In [1]: import numpy as np

In [2]: np.set_printoptions(suppress=True, linewidth=100)

In [3]: E = np.load("layer13.npy")

In [4]: print(E.round(3))
[[ 0.549  0.419  0.14   0.229]
 [ 0.419  0.612 -0.13  -0.213]
 [ 0.14  -0.13   0.956 -0.071]
 [ 0.229 -0.213 -0.071  0.883]]

In [5]: rng = np.random.default_rng(98)

In [6]: M2 = E + rng.integers(-2, 3, (4, 3)) @ rng.integers(-2, 3, (3, 4))

In [7]: print(M2.round(3))
[[ 4.549 -2.581 -4.86  -1.771]
 [-3.581  2.612  1.87  -0.213]
 [ 3.14  -1.13   0.956  0.929]
 [-2.771  4.787  2.929  7.883]]

In [8]: M2 - E
Out[8]: 
array([[ 4., -3., -5., -2.],
       [-4.,  2.,  2.,  0.],
       [ 3., -1.,  0.,  1.],
       [-3.,  5.,  3.,  7.]])

In [9]: np.abs(M2 - E).sum(axis=1)
Out[9]: array([14.,  8.,  5., 18.])

In [10]: np.round(np.linalg.svd(M2 - E, compute_uv=False), 3) + 0
Out[10]: array([12.182,  5.212,  2.329,  0.   ])

In [11]: np.round((E + E.T) / 2, 3)
Out[11]: 
array([[ 0.549,  0.419,  0.14 ,  0.229],
       [ 0.419,  0.612, -0.13 , -0.213],
       [ 0.14 , -0.13 ,  0.956, -0.071],
       [ 0.229, -0.213, -0.071,  0.883]])

In [12]: np.round(E @ E, 3)
Out[12]: 
array([[ 0.549,  0.419,  0.14 ,  0.229],
       [ 0.419,  0.612, -0.13 , -0.213],
       [ 0.14 , -0.13 ,  0.956, -0.071],
       [ 0.229, -0.213, -0.071,  0.883]])

In [13]: np.allclose(E @ E.T, E.T @ E)
Out[13]: True

In [14]: [round(float(x), 3) for x in np.linalg.svd(E, compute_uv=False)[:3]]
Out[14]: [1.0, 1.0, 1.0]

In [15]: np.round(np.linalg.norm(E, 2) / np.linalg.norm(E), 3)
Out[15]: np.float64(0.577)

In [16]: arr = np.diag(np.array([4, 5, -1, 5])) + 3 * np.eye(4, k=1) + 3 * np.eye(4, k=-1)

In [17]: arr
Out[17]: 
array([[ 4.,  3.,  0.,  0.],
       [ 3.,  5.,  3.,  0.],
       [ 0.,  3., -1.,  3.],
       [ 0.,  0.,  3.,  5.]])

In [18]: r0 = np.array([-7, -5, -9, -2])

In [19]: M2 = arr + np.outer(r0, np.eye(4)[1])

In [20]: print(np.round(np.linalg.det(M2) / np.linalg.det(arr), 3), round(1 + np.linalg.solve(arr, r0)[1], 3))
-0.359 -0.359

In [21]: M2
Out[21]: 
array([[ 4., -4.,  0.,  0.],
       [ 3.,  0.,  3.,  0.],
       [ 0., -6., -1.,  3.],
       [ 0., -2.,  3.,  5.]])

In [22]: np.linalg.matrix_rank(np.linalg.inv(M2) - np.linalg.inv(arr), tol=1e-8)
Out[22]: np.int64(1)

In [23]: M2.reshape(-1, 2)
Out[23]: 
array([[ 4., -4.],
       [ 0.,  0.],
       [ 3.,  0.],
       [ 3.,  0.],
       [ 0., -6.],
       [-1.,  3.],
       [ 0., -2.],
       [ 3.,  5.]])

In [24]: T = M2.reshape(4, 2, -1)

In [25]: T.shape
Out[25]: (4, 2, 2)

In [26]: T.transpose(1, 0, 2)
Out[26]: 
array([[[ 4., -4.],
        [ 3.,  0.],
        [ 0., -6.],
        [ 0., -2.]],

       [[ 0.,  0.],
        [ 3.,  0.],
        [-1.,  3.],
        [ 3.,  5.]]])

In [27]: np.einsum("ihd,jhd->hij", T, T).shape
Out[27]: (2, 4, 4)

In [28]: W = np.array([[0, 1, 0, 2], [3, 2, 3, 0], [-3, 1, 3, -1], [2, 0, 1, 3]])

In [29]: coef = np.array([5, -4, 0, 0])

In [30]: hid = np.maximum(arr @ W + coef, 0)

In [31]: np.linalg.matrix_rank(hid)
Out[31]: np.int64(4)

In [32]: Z = np.array([[-2, 2, 2], [-2, -2, -2], [1, 2, 2], [0, 1, 0]])

In [33]: W @ Z
Out[33]: 
array([[-2,  0, -2],
       [-7,  8,  8],
       [ 7, -3, -2],
       [-3,  9,  6]])

In [34]: M2 = np.linalg.inv(arr)

In [35]: np.round(np.linalg.slogdet(arr)[0], 3)
Out[35]: np.float64(-1.0)

In [36]: np.round(np.linalg.det(arr) * np.linalg.det(M2), 3)
Out[36]: np.float64(1.0)

In [37]: print(np.round(np.linalg.det(arr) * M2, 3))
[[-115.   42.   45.  -27.]
 [  42.  -56.  -60.   36.]
 [  45.  -60.   55.  -33.]
 [ -27.   36.  -33.  -47.]]

In [38]: np.round(arr @ M2, 3) + 0
Out[38]: 
array([[1., 0., 0., 0.],
       [0., 1., 0., 0.],
       [0., 0., 1., 0.],
       [0., 0., 0., 1.]])

In [39]: Z = np.sign(np.array([[1, -2, 3], [3, 2, 2], [0, 1, -1]]))

In [40]: M2 = (np.tril(Z, -1) + np.eye(3)) @ (np.triu(Z, 1) + np.eye(3))

In [41]: vals = np.array([3, 2, 1])

In [42]: m1 = np.rint(M2 * vals @ np.linalg.inv(M2)) + 0

In [43]: m1
Out[43]: 
array([[-1.,  4., -3.],
       [-4.,  7., -4.],
       [-2.,  2.,  0.]])

In [44]: O, r_ = np.linalg.qr(m1)

In [45]: np.allclose(r_.T @ r_, m1.T @ m1)
Out[45]: True

In [46]: np.round(O @ r_, 3) + 0
Out[46]: 
array([[-1.,  4., -3.],
       [-4.,  7., -4.],
       [-2.,  2.,  0.]])

In [47]: round(np.trace(O @ O.T), 3)
Out[47]: np.float64(3.0)

In [48]: O.shape, r_.shape
Out[48]: ((3, 3), (3, 3))

In [49]: r_.round(3)
Out[49]: 
array([[ 4.583, -7.856,  4.146],
       [ 0.   ,  2.699, -2.752],
       [ 0.   ,  0.   ,  0.485]])

In [50]: np.round(np.abs(np.diag(r_)), 3)
Out[50]: array([4.583, 2.699, 0.485])

In [51]: round(float(abs(r_[0, 0])), 3), round(float(np.linalg.norm(m1[:, 0])), 3)
Out[51]: (4.583, 4.583)

In [52]: print(np.round(O.T @ O, 3) + 0)
[[1. 0. 0.]
 [0. 1. 0.]
 [0. 0. 1.]]

In [53]: O.round(3)
Out[53]: 
array([[-0.218,  0.847,  0.485],
       [-0.873,  0.053, -0.485],
       [-0.436, -0.529,  0.728]])

In [54]: theta = np.radians(60)

In [55]: r_ = np.eye(3)

In [56]: r_[2, 2] = r_[1, 1] = np.cos(theta)

In [57]: r_[2, 1], r_[1, 2] = -np.sin(theta), np.sin(theta)

In [58]: r_.round(3)
Out[58]: 
array([[ 1.   ,  0.   ,  0.   ],
       [ 0.   ,  0.5  ,  0.866],
       [ 0.   , -0.866,  0.5  ]])

In [59]: M2 = m1 @ r_.T

In [60]: np.allclose(np.linalg.norm(m1, axis=1), np.linalg.norm(M2, axis=1))
Out[60]: True

In [61]: np.round(np.linalg.svd(m1, compute_uv=False), 3), np.round(np.linalg.svd(M2, compute_uv=False), 3)
Out[61]: (array([10.537,  1.974,  0.289]), array([10.537,  1.974,  0.289]))

In [62]: vals, vecs = np.linalg.eig(m1)

In [63]: np.round(np.prod(vals), 3)
Out[63]: np.float64(6.0)

In [64]: print(vals.round(3))
[3. 2. 1.]

In [65]: np.round(np.sort(np.linalg.eigvals(m1 @ m1)), 3)
Out[65]: array([1., 4., 9.])

In [66]: np.round(m1 @ vecs[:, 0] - vals[0] * vecs[:, 0], 3) + 0
Out[66]: array([0., 0., 0.])

In [67]: P = np.triu(np.array([[-1, -4, -2], [2, 3, 5], [-5, 1, 4]]), 1) + np.eye(3)

In [68]: M2 = P @ m1 @ np.linalg.inv(P)

In [69]: print(P @ m1 - m1 @ P)
[[ 20. -36.  -6.]
 [-10.  -6. -43.]
 [  0.  -8. -14.]]

In [70]: M2
Out[70]: 
array([[  19.,   48., -189.],
       [ -14.,  -39.,  163.],
       [  -2.,   -6.,   26.]])
